% ipython --no-banner

In [1]: import numpy as np

In [2]: import numpy.linalg as la

In [3]: np.set_printoptions(precision=2, suppress=True, linewidth=100)

In [4]: rnd = lambda a: np.round(a, 2) + 0

In [5]: data = np.array([[0.0, 3.0, 0.0], [3.0, 0.0, 0.0], [0.0, 0.0, 0.0]])

In [6]: rnd(la.eigvalsh(data).min())
Out[6]: np.float64(-3.0)

In [7]: [round(float(la.det(data[:i, :i])), 2) + 0 for i in range(1, 4)]
Out[7]: [0.0, -9.0, 0.0]

In [8]: evals, vecs = la.eigh(data)

In [9]: x0 = np.array([5, 3, 6])

In [10]: rnd(vecs * np.abs(evals) @ vecs.T)
Out[10]: 
array([[3., 0., 0.],
       [0., 3., 0.],
       [0., 0., 0.]])

In [11]: rnd(vecs * np.maximum(evals, 0) @ vecs.T)
Out[11]: 
array([[1.5, 1.5, 0. ],
       [1.5, 1.5, 0. ],
       [0. , 0. , 0. ]])

In [12]: rnd(la.eigvalsh(data[1:, 1:]))
Out[12]: array([0., 0.])

In [13]: rnd(x0 @ data @ x0 / (x0 @ x0)), evals[0], evals[-1]
Out[13]: (np.float64(1.29), np.float64(-3.0), np.float64(3.0))

In [14]: r = la.matrix_rank(data)

In [15]: r
Out[15]: np.int64(2)

In [16]: null = la.svd(data)[2][r:].T

In [17]: [int(la.matrix_rank(data[:, :j + 1])) for j in range(3)]
Out[17]: [1, 2, 2]

In [18]: null[:, 0] / null[np.abs(null[:, 0]).round(6).argmax(), 0]
Out[18]: array([0., 0., 1.])

In [19]: null @ null.T
Out[19]: 
array([[0., 0., 0.],
       [0., 0., 0.],
       [0., 0., 1.]])

In [20]: data @ null
Out[20]: 
array([[0.],
       [0.],
       [0.]])

In [21]: [int(la.matrix_rank(data[:i])) for i in range(1, len(data) + 1)]
Out[21]: [1, 2, 2]

In [22]: null.shape
Out[22]: (3, 1)

In [23]: J = np.array([[1, 0, 0], [0, 0, 1], [0, 3, 0]])

In [24]: evals, vecs = la.eig(J)

In [25]: rnd(np.prod(evals))
Out[25]: np.float64(-3.0)

In [26]: rnd(np.sort(la.eigvals(J.T)))
Out[26]: array([-1.73,  1.  ,  1.73])

In [27]: J[:, 2] @ J[:, 0]
Out[27]: np.int64(0)

In [28]: rnd(la.svd(J, compute_uv=False))
Out[28]: array([3., 1., 1.])

In [29]: rnd(la.pinv(J))
Out[29]: 
array([[1.  , 0.  , 0.  ],
       [0.  , 0.  , 0.33],
       [0.  , 1.  , 0.  ]])

In [30]: rnd(la.norm(J, axis=0))
Out[30]: array([1., 3., 1.])

In [31]: J @ J.T
Out[31]: 
array([[1, 0, 0],
       [0, 1, 0],
       [0, 0, 9]])

In [32]: J.T @ J
Out[32]: 
array([[1, 0, 0],
       [0, 9, 0],
       [0, 0, 1]])

In [33]: x0 = np.array([3, 3, 3])

In [34]: target = J @ x0

In [35]: target
Out[35]: array([3, 3, 9])

In [36]: rnd(la.solve(J, target + J[:, 2]))
Out[36]: array([3., 3., 4.])

In [37]: rnd(la.solve(J, target))
Out[37]: array([3., 3., 3.])

In [38]: rnd(la.solve(J.T, J[2]))
Out[38]: array([0., 0., 1.])

In [39]: rnd(la.solve(J, J[:, 1]))
Out[39]: array([0., 1., 0.])

In [40]: t3 = np.stack([J, 2 * J, J[::-1]])

In [41]: la.matrix_rank(t3)
Out[41]: array([3, 3, 3])

In [42]: rnd(la.norm(t3, axis=(1, 2)))
Out[42]: array([3.32, 6.63, 3.32])

In [43]: mat = np.loadtxt("sample5.csv", delimiter=",")

In [44]: mat
Out[44]: 
array([[ 1., -1., -2.,  0., -1.],
       [-2., -2.,  0.,  0.,  2.],
       [ 0.,  2.,  2.,  1., -2.],
       [ 1., -1.,  1., -1.,  2.],
       [-1., -2., -2.,  0.,  2.]])

In [45]: x0 = np.array([3, -1, -2, 3, 0])

In [46]: target = mat @ x0

In [47]: target
Out[47]: array([ 8., -4., -3., -1.,  3.])

In [48]: rnd(la.solve(mat, target))
Out[48]: array([ 3., -1., -2.,  3.,  0.])

In [49]: rnd(la.solve(mat.T, mat[0]))
Out[49]: array([1., 0., 0., 0., 0.])

In [50]: rnd(la.solve(mat, 2 * target))
Out[50]: array([ 6., -2., -4.,  6.,  0.])

In [51]: rng = np.random.default_rng(91)

In [52]: z = rng.permutation(5)

In [53]: Y = mat[:, z] * rng.choice([-1, 1], 5)

In [54]: Y
Out[54]: 
array([[ 0.,  1.,  1., -1., -2.],
       [ 0., -2.,  2.,  2.,  0.],
       [ 1.,  0., -2., -2.,  2.],
       [-1.,  1.,  1.,  2.,  1.],
       [ 0., -1.,  2.,  2., -2.]])

In [55]: Uu, _, vt = la.svd(mat.T @ Y)

In [56]: rnd(la.lstsq(mat, Y)[0])
Out[56]: 
array([[ 0.,  1.,  0.,  0.,  0.],
       [ 0.,  0., -1.,  0.,  0.],
       [ 0.,  0.,  0.,  0.,  1.],
       [ 1.,  0.,  0.,  0.,  0.],
       [ 0.,  0.,  0.,  1.,  0.]])

In [57]: A = np.loadtxt("w.csv", delimiter=",")

In [58]: A
Out[58]: 
array([[ -4.,   1.,  -3.],
       [  0.,  -7., -12.],
       [  1., -16., -13.],
       [ -4., -10., -19.],
       [  0.,  -1., -15.],
       [  5.,   0.,  -9.],
       [ -3.,   2.,  -5.],
       [ -1.,   1.,   2.],
       [  8.,  -2.,  -3.],
       [ 14., -11.,   4.]])

In [59]: rnd(la.norm(A, 1)), rnd(la.norm(A, np.inf))
Out[59]: (np.float64(85.0), np.float64(33.0))

In [60]: rnd(la.norm(A, axis=0))
Out[60]: array([18.11, 23.17, 32.3 ])

In [61]: A[3] @ A[4]
Out[61]: np.float64(295.0)

In [62]: Xc = (A - A.mean(axis=0)) / A.std(axis=0)

In [63]: rnd(Xc.std(axis=0))
Out[63]: array([1., 1., 1.])

In [64]: beta = la.lstsq(np.delete(Xc, 2, axis=1), Xc[:, 2])[0]

In [65]: np.abs(beta).argmax()
Out[65]: np.int64(0)

In [66]: rnd(beta)
Out[66]: array([0.62, 0.48])

In [67]: x0 = np.array([-2, 0, 0])

In [68]: target = A @ x0

In [69]: rnd(la.pinv(A) @ A)
Out[69]: 
array([[1., 0., 0.],
       [0., 1., 0.],
       [0., 0., 1.]])

In [70]: rnd(la.solve(A.T @ A, A.T @ target))
Out[70]: array([-2.,  0.,  0.])

In [71]: target = target + 0.05 * rng.normal(size=10)

In [72]: rnd(target)
Out[72]: array([  7.99,  -0.02,  -2.01,   7.97,  -0.03,  -9.97,   6.04,   2.  , -15.93, -28.04])

In [73]: beta, *_ = la.lstsq(A, target)

In [74]: rnd(A.T @ (target - A @ beta))
Out[74]: array([0., 0., 0.])

In [75]: beta.round()
Out[75]: array([-2.,  0., -0.])

In [76]: rnd(la.norm(target - A @ beta))
Out[76]: np.float64(0.09)

In [77]: W0 = np.load("test0.npy")

In [78]: W0
Out[78]: 
array([[1., 1., 0.],
       [0., 1., 0.],
       [0., 0., 3.]])

In [79]: hat = np.triu(np.array([[0, 1, 1], [5, 3, 5], [2, 1, 1]]), 1) + np.eye(3)

In [80]: Y = hat @ W0 @ la.inv(hat)

In [81]: np.trace(Y), np.trace(W0)
Out[81]: (np.float64(5.0), np.float64(5.0))

In [82]: Y
Out[82]: 
array([[ 1.,  1., -3.],
       [ 0.,  1., 10.],
       [ 0.,  0.,  3.]])

In [83]: W0.shape
Out[83]: (3, 3)

In [84]: np.count_nonzero(W0)
Out[84]: np.int64(4)

In [85]: rnd(la.norm(W0))
Out[85]: np.float64(3.46)

In [86]: np.diff(W0, axis=0)
Out[86]: 
array([[-1.,  0.,  0.],
       [ 0., -1.,  3.]])

In [87]: W0.sum(axis=1)
Out[87]: array([2., 1., 3.])

In [88]: rnd(W0.mean(axis=0))
Out[88]: array([0.33, 0.67, 1.  ])

In [89]: np.abs(W0).max()
Out[89]: np.float64(3.0)

In [90]: la.matrix_rank(W0)
Out[90]: np.int64(3)

In [91]: rnd(la.svd(W0, compute_uv=False))
Out[91]: array([3.  , 1.62, 0.62])

In [92]: f = np.array([1, 0, 8])

In [93]: Y = W0 + np.outer(f, np.eye(3)[1])

In [94]: la.matrix_rank(la.inv(Y) - la.inv(W0), tol=1e-8)
Out[94]: np.int64(1)

In [95]: la.matrix_rank(Y - W0)
Out[95]: np.int64(1)

In [96]: m1 = np.load("layer5.npy")

In [97]: m1
Out[97]: 
array([[1.  , 0.2 , 0.04, 0.01, 0.  , 0.  ],
       [0.2 , 1.  , 0.2 , 0.04, 0.01, 0.  ],
       [0.04, 0.2 , 1.  , 0.2 , 0.04, 0.01],
       [0.01, 0.04, 0.2 , 1.  , 0.2 , 0.04],
       [0.  , 0.01, 0.04, 0.2 , 1.  , 0.2 ],
       [0.  , 0.  , 0.01, 0.04, 0.2 , 1.  ]])

In [98]: # symmetric

In [99]: evals, vecs = la.eigh(m1)

In [100]: np.unique(evals.round(6) + 0, return_counts=True)[1]
Out[100]: array([1, 1, 1, 1, 1, 1])

In [101]: rnd(vecs.T @ m1 @ vecs)
Out[101]: 
array([[0.69, 0.  , 0.  , 0.  , 0.  , 0.  ],
       [0.  , 0.76, 0.  , 0.  , 0.  , 0.  ],
       [0.  , 0.  , 0.87, 0.  , 0.  , 0.  ],
       [0.  , 0.  , 0.  , 1.03, 0.  , 0.  ],
       [0.  , 0.  , 0.  , 0.  , 1.24, 0.  ],
       [0.  , 0.  , 0.  , 0.  , 0.  , 1.42]])

In [102]: (evals > 1e-8).sum(), (evals < -1e-8).sum()
Out[102]: (np.int64(6), np.int64(0))

In [103]: rnd(la.svd(m1, compute_uv=False))
Out[103]: array([1.42, 1.24, 1.03, 0.87, 0.76, 0.69])

In [104]: rnd(la.eigvalsh(m1 @ m1))
Out[104]: array([0.47, 0.57, 0.75, 1.06, 1.53, 2.03])

In [105]: rnd(vecs.T @ vecs)
Out[105]: 
array([[1., 0., 0., 0., 0., 0.],
       [0., 1., 0., 0., 0., 0.],
       [0., 0., 1., 0., 0., 0.],
       [0., 0., 0., 1., 0., 0.],
       [0., 0., 0., 0., 1., 0.],
       [0., 0., 0., 0., 0., 1.]])

In [106]: def softmax(z):
     ...:     e = np.exp(z - z.max(axis=-1, keepdims=True))
     ...:     return e / e.sum(axis=-1, keepdims=True)
     ...: 

In [107]: rnd(softmax(m1[4] + 3))
Out[107]: array([0.12, 0.12, 0.13, 0.15, 0.33, 0.15])

In [108]: att = m1 @ m1.T / np.sqrt(6)

In [109]: rnd(softmax(att))
Out[109]: 
array([[0.23, 0.17, 0.16, 0.15, 0.15, 0.15],
       [0.17, 0.22, 0.17, 0.15, 0.15, 0.14],
       [0.15, 0.17, 0.22, 0.17, 0.15, 0.14],
       [0.14, 0.15, 0.17, 0.22, 0.17, 0.15],
       [0.14, 0.15, 0.15, 0.17, 0.22, 0.17],
       [0.15, 0.15, 0.15, 0.16, 0.17, 0.23]])

In [110]: rnd(softmax(att)[4] @ m1)
Out[110]: array([0.18, 0.21, 0.23, 0.26, 0.3 , 0.22])

In [111]: E = np.array([[17, -2, -13, -7, -2, -6],
     ...:     [-2, 18, 4, 4, -7, 9],
     ...:     [-13, 4, 26, -14, 17, 8],
     ...:     [-7, 4, -14, 32, -24, -1],
     ...:     [-2, -7, 17, -24, 26, -3],
     ...:     [-6, 9, 8, -1, -3, 13]])

In [112]: # looks like rank 5

In [113]: E @ E
Out[113]: 
array([[  551,  -190,  -551,  -115,  -107,  -289],
       [ -190,   490,    99,   317,  -359,   340],
       [ -551,    99,  1410, -1121,  1194,   389],
       [ -115,   317, -1121,  1862, -1641,    -7],
       [ -107,  -359,  1194, -1641,  1603,    -8],
       [ -289,   340,   389,    -7,    -8,   360]])

In [114]: np.allclose(E, E.T)
Out[114]: True

In [115]: la.matrix_power(E, 3)
Out[115]: 
array([[  19663,   -9038,  -24770,    2274,   -8294,  -12745],
       [  -9038,   16437,    -817,   20324,  -19329,   11522],
       [ -24770,    -817,   83323,  -80404,   81160,   18073],
       [   2274,   20324,  -80404,  116742, -108379,   -2455],
       [  -8294,  -19329,   81160, -108379,  104111,    3691],
       [ -12745,   11522,   18073,   -2455,    3691,   12617]])

In [116]: rnd(la.det(E))
Out[116]: np.float64(0.0)

In [117]: np.allclose(E @ E.T, E.T @ E)
Out[117]: True

In [118]: X = np.load("a.npy")

In [119]: X
Out[119]: 
array([[ 1.,  1., -2.],
       [ 0., -2.,  0.],
       [ 4.,  2., -5.]])

In [120]: evals, vecs = la.eig(X)

In [121]: np.prod(evals)
Out[121]: np.float64(-6.0)

In [122]: X @ vecs[:, 0] - evals[0] * vecs[:, 0]
Out[122]: array([0., 0., 0.])

In [123]: rnd(np.sort(la.eigvals(la.inv(X))))
Out[123]: array([-1.  , -0.5 , -0.33])

In [124]: rnd(softmax(X[2] + -3))
Out[124]: array([0.88, 0.12, 0.  ])

In [125]: rnd(softmax(X).sum(axis=1))
Out[125]: array([1., 1., 1.])

In [126]: rnd(softmax(X[2]))
Out[126]: array([0.88, 0.12, 0.  ])

In [127]: att = X @ X.T / np.sqrt(3)

In [128]: rnd(softmax(att)[2] @ X)
Out[128]: array([ 4.,  2., -5.])

In [129]: rnd(softmax(att + np.triu(np.full(att.shape, -np.inf), 1)))
Out[129]: 
array([[1.  , 0.  , 0.  ],
       [0.03, 0.97, 0.  ],
       [0.  , 0.  , 1.  ]])
